% python3 -q
>>> import numpy as np
>>> np.set_printoptions(precision=3, suppress=True, linewidth=120)
>>> rd = lambda a: np.round(a, 3) + 0
>>> W0 = np.load("mat.npy")
>>> W0
array([[ -7,  -8,   4,  -1,  -4,   4],
       [  1,   5,  -9,   9,   5,   6],
       [  5,   1,  -1,   9,  10,  15],
       [ -4,  -4,   9,  -1, -10,  10],
       [  0,   0,   0,   0,   0,   0],
       [ -7,  -5,  17,  14,  -3,  14],
       [ -4,   8,  13,   6,  -7,  15],
       [  3,   4,   5,   0,  -6,   6],
       [  0,   0,   0,   0,   0,   0],
       [  1,   5,  -9,   9,   5,   6],
       [ -3, -12,  12,  -1,   1,  13],
       [-10,  -8,  20,   5,   0,  22],
       [ -3,  13,   4,  15,  -2,  21],
       [  1,   5,  -9,   9,   5,   6],
       [ -3,   0,  16,   6,   4,  18],
       [  8,   4,  -4,  18,   7,   7],
       [  4,  -4,   8,   0,   5,   9],
       [ -6,  -3,  -5,   8,   1,  10],
       [  0,   0,   0,   0,   0,   0],
       [ 11,  -5,  13,   9,   7,  10],
       [  8,   4,  -4,  18,   7,   7],
       [  8,   4,  -4,  18,   7,   7],
       [  4,  -4,   8,   0,   5,   9],
       [ -3,   0,  16,   6,   4,  18],
       [  7,  -1,   5,   9,   2,   1],
       [ -4,  -4,   9,  -1, -10,  10],
       [  3,   4,   5,   0,  -6,   6],
       [ -6,  -3,  -5,   8,   1,  10],
       [  5,   1,  -1,   9,  10,  15],
       [ -3,   0,  16,   6,   4,  18],
       [  8,   5,   4,   9,   4,  21],
       [ -7,   4,   8,   6,  -1,   9],
       [  0,   0,   0,   0,   0,   0]])
>>> vec = np.array([1, 1, -1, -4, -4, 2])
>>> y = W0 @ vec
>>> rd(np.linalg.solve(W0.T @ W0, W0.T @ y))
array([ 1.,  1., -1., -4., -4.,  2.])
>>> rng = np.random.default_rng(5764)
>>> y = y + 0.05 * rng.normal(size=33)
>>> rd(y)
array([  8.989, -29.005, -38.919,  47.011,  -0.022, -44.969,  25.028,  37.971,   0.041, -28.975,  -1.06 , -14.036,
        -3.993, -28.935, -23.047, -70.043,  -9.938, -20.152,  -0.066, -51.102, -70.039, -70.05 ,  -9.916, -22.947,
       -40.995,  46.978,  37.972, -19.987, -39.053, -23.005,  -1.011, -13.081,   0.054])
>>> b, *_ = np.linalg.lstsq(W0, y)
>>> rd(b)
array([ 0.999,  1.003, -0.999, -4.003, -3.998,  2.   ])
>>> rd(np.linalg.norm(y - W0 @ b))
np.float64(0.288)
>>> cen = (W0 - W0.mean(axis=0)) / W0.std(axis=0)
>>> print(rd(cen.std(axis=0)))
[1. 1. 1. 1. 1. 1.]
>>> b = np.linalg.lstsq(np.delete(cen, 2, axis=1), cen[:, 2])[0]
>>> rd(1 - np.var(cen[:, 2] - np.delete(cen, 2, axis=1) @ b))
np.float64(0.631)
>>> rd(b)
array([ 0.19 , -0.383, -0.149, -0.387,  0.681])
>>> np.abs(b).argmax()
np.int64(4)
>>> gram = np.cov(W0, rowvar=False)
>>> np.median(W0, axis=0)
array([0., 0., 4., 6., 1., 9.])
>>> print(rd(W0.std(axis=0)))
[5.336 5.03  8.084 5.881 5.169 6.285]
>>> print(np.argwhere(np.triu(np.abs(np.corrcoef(W0.T)) > 0.8, 1)))
[]
>>> np.argsort(-W0.std(axis=0).round(6), kind="stable")
array([2, 5, 3, 0, 4, 1])
>>> rd(np.corrcoef(W0[:, 3], W0[:, 1])[0, 1])
np.float64(0.471)
>>> gram.shape
(6, 6)
>>> Q, r_ = np.linalg.qr(W0)
>>> np.trace(Q @ Q.T)
np.float64(6.0)
>>> rd(np.abs(np.diag(r_)))
array([30.676, 27.572, 47.96 , 41.527, 20.588, 28.119])
>>> np.allclose(r_.T @ r_, W0.T @ W0)
True
>>> rd(abs(r_[0, 0])), rd(np.linalg.norm(W0[:, 0]))
(np.float64(30.676), np.float64(30.676))
>>> cen = W0 - W0.mean(axis=0)
>>> U, sv, Vt = np.linalg.svd(cen, full_matrices=False)
>>> np.searchsorted(np.cumsum(sv ** 2) / (sv ** 2).sum(), 0.9) + 1
np.int64(4)
>>> rd(np.abs(Vt[-1]))
array([0.446, 0.441, 0.299, 0.103, 0.598, 0.386])
>>> rd((sv ** 2).sum() ** 2 / (sv ** 4).sum())
np.float64(3.302)
>>> F = np.array([[0, 1, 0, 0, 1, 0],
...     [1, 0, 0, 0, 0, 1],
...     [0, 0, 0, 1, 0, 1],
...     [0, 0, 1, 0, 1, 0],
...     [1, 0, 0, 1, 0, 0],
...     [0, 1, 1, 0, 0, 0]])
>>> ev, V = np.linalg.eigh(F)
>>> print(np.abs(V[:, -1]).round(6).argmax())
0
>>> (ev > 1e-8).sum(), (ev < -1e-8).sum()
(np.int64(3), np.int64(3))
>>> rd(np.linalg.eigvalsh(F @ F))
array([1., 1., 1., 1., 4., 4.])
>>> rd(ev.sum()), np.trace(F)
(np.float64(0.0), np.int64(0))
>>> ev, V = np.linalg.eigh(F)
>>> vec = np.array([2, 3, 2, 2, 1, 1])
>>> print(rd(vec @ F @ vec / (vec @ vec)), rd(ev[0]), rd(ev[-1]))
1.652 -2.0 2.0
>>> np.abs(F).sum(axis=1).max(), rd(np.abs(ev).max())
(np.int64(2), np.float64(2.0))
>>> vec = np.array([2, 0, 0, 0, 0, 0])
>>> y = F @ vec
>>> y
array([0, 2, 0, 0, 2, 0])
>>> rd(np.linalg.solve(F, y + F[:, 4]))
array([2., 0., 0., 0., 1., 0.])
>>> print(rd(np.linalg.solve(F.T, F[5])))
[0. 0. 0. 0. 0. 1.]
>>> Q, r_ = np.linalg.qr(F)
>>> rd(r_)
array([[-1.414,  0.   ,  0.   , -0.707,  0.   , -0.707],
       [ 0.   ,  1.414,  0.707,  0.   ,  0.707,  0.   ],
       [ 0.   ,  0.   , -1.225,  0.   , -0.408,  0.   ],
       [ 0.   ,  0.   ,  0.   ,  1.225,  0.   ,  0.408],
       [ 0.   ,  0.   ,  0.   ,  0.   ,  1.155,  0.   ],
       [ 0.   ,  0.   ,  0.   ,  0.   ,  0.   ,  1.155]])
>>> print(rd(Q.T @ Q))
[[1. 0. 0. 0. 0. 0.]
 [0. 1. 0. 0. 0. 0.]
 [0. 0. 1. 0. 0. 0.]
 [0. 0. 0. 1. 0. 0.]
 [0. 0. 0. 0. 1. 0.]
 [0. 0. 0. 0. 0. 1.]]
>>> Q.shape, r_.shape
((6, 6), (6, 6))
>>> print(np.all(np.linalg.eigvalsh(F) > 0))
False
>>> feats = np.load("x.npy")
>>> feats
array([[ 3, -2, -1, -2,  2,  3, -3],
       [ 3, -2, -1, -2,  2,  3, -3],
       [ 0,  1,  2, -3,  3, -2, -3]])
>>> vec = np.array([-1, -2, 2, -3, -2, 1, -3])
>>> a = np.maximum(feats @ vec, 0)
>>> feats * (a > 1e-9)[:, None]
array([[ 3, -2, -1, -2,  2,  3, -3],
       [ 3, -2, -1, -2,  2,  3, -3],
       [ 0,  1,  2, -3,  3, -2, -3]])
>>> np.maximum(feats @ (3 * vec), 0)
array([39, 39, 36])
>>> a
array([13, 13, 12])
>>> print(np.flatnonzero(a > 1e-9))
[0 1 2]
>>> def softmax(z):
...     e = np.exp(z - z.max(axis=-1, keepdims=True))
...     return e / e.sum(axis=-1, keepdims=True)
... 
>>> softmax(feats).sum(axis=1)
array([1., 1., 1.])
>>> scores = feats @ feats.T / np.sqrt(7)
>>> rd(softmax(scores + np.triu(np.full(scores.shape, -np.inf), 1)))
array([[1. , 0. , 0. ],
       [0.5, 0.5, 0. ],
       [0. , 0. , 1. ]])
>>> rd(softmax(scores))
array([[0.5, 0.5, 0. ],
       [0.5, 0.5, 0. ],
       [0. , 0. , 1. ]])
